In [1]: import numpy as np

In [2]: from numpy import linalg as LA

In [3]: np.set_printoptions(suppress=True, linewidth=140)

In [4]: feats = np.loadtxt("test1.csv", delimiter=",")

In [5]: feats
Out[5]: 
array([[3., 2., 0., 4., 7., 3.],
       [0., 3., 8., 3., 0., 6.],
       [2., 8., 7., 3., 3., 1.],
       [3., 6., 2., 0., 6., 4.],
       [3., 2., 0., 4., 7., 3.],
       [0., 6., 6., 8., 5., 1.]])

In [6]: rng = np.random.default_rng(1234)

In [7]: lab = rng.permutation(6)

In [8]: lab
Out[8]: array([4, 5, 0, 1, 3, 2])

In [9]: out = feats[lab][:, lab]

In [10]: np.allclose(out, feats)
Out[10]: False

In [11]: round(float(LA.det(out)), 3), round(LA.det(feats[lab]), 3)
Out[11]: (0.0, np.float64(0.0))

In [12]: Uu, sigma, VT = LA.svd(feats)

In [13]: V = VT[:(sigma > 1e-8).sum()]

In [14]: x = feats[1] + 3 * feats[4] + rng.integers(2) * np.eye(6)[3]

In [15]: x
Out[15]: array([ 9.,  9.,  8., 15., 21., 15.])

In [16]: np.allclose(V.T @ V @ x, x)
Out[16]: True

In [17]: np.round(np.sort(np.abs(LA.eigvals(feats))), 3) + 0
Out[17]: array([ 0.   ,  0.93 ,  5.699,  5.699,  8.829, 21.557])

In [18]: np.allclose(feats @ feats.T, feats.T @ feats)
Out[18]: False

In [19]: feats.inv()
AttributeError: 'numpy.ndarray' object has no attribute 'inv'


In [20]: (feats + feats.T) / 2
Out[20]: 
array([[3. , 1. , 1. , 3.5, 5. , 1.5],
       [1. , 3. , 8. , 4.5, 1. , 6. ],
       [1. , 8. , 7. , 2.5, 1.5, 3.5],
       [3.5, 4.5, 2.5, 0. , 5. , 6. ],
       [5. , 1. , 1.5, 5. , 7. , 4. ],
       [1.5, 6. , 3.5, 6. , 4. , 1. ]])

In [21]: (feats - feats.T) / 2
Out[21]: 
array([[ 0. ,  1. , -1. ,  0.5,  2. ,  1.5],
       [-1. ,  0. ,  0. , -1.5, -1. ,  0. ],
       [ 1. ,  0. ,  0. ,  0.5,  1.5, -2.5],
       [-0.5,  1.5, -0.5,  0. ,  1. , -2. ],
       [-2. ,  1. , -1.5, -1. ,  0. , -1. ],
       [-1.5,  0. ,  2.5,  2. ,  1. ,  0. ]])

In [22]: np.allclose(feats, feats.T)
Out[22]: False
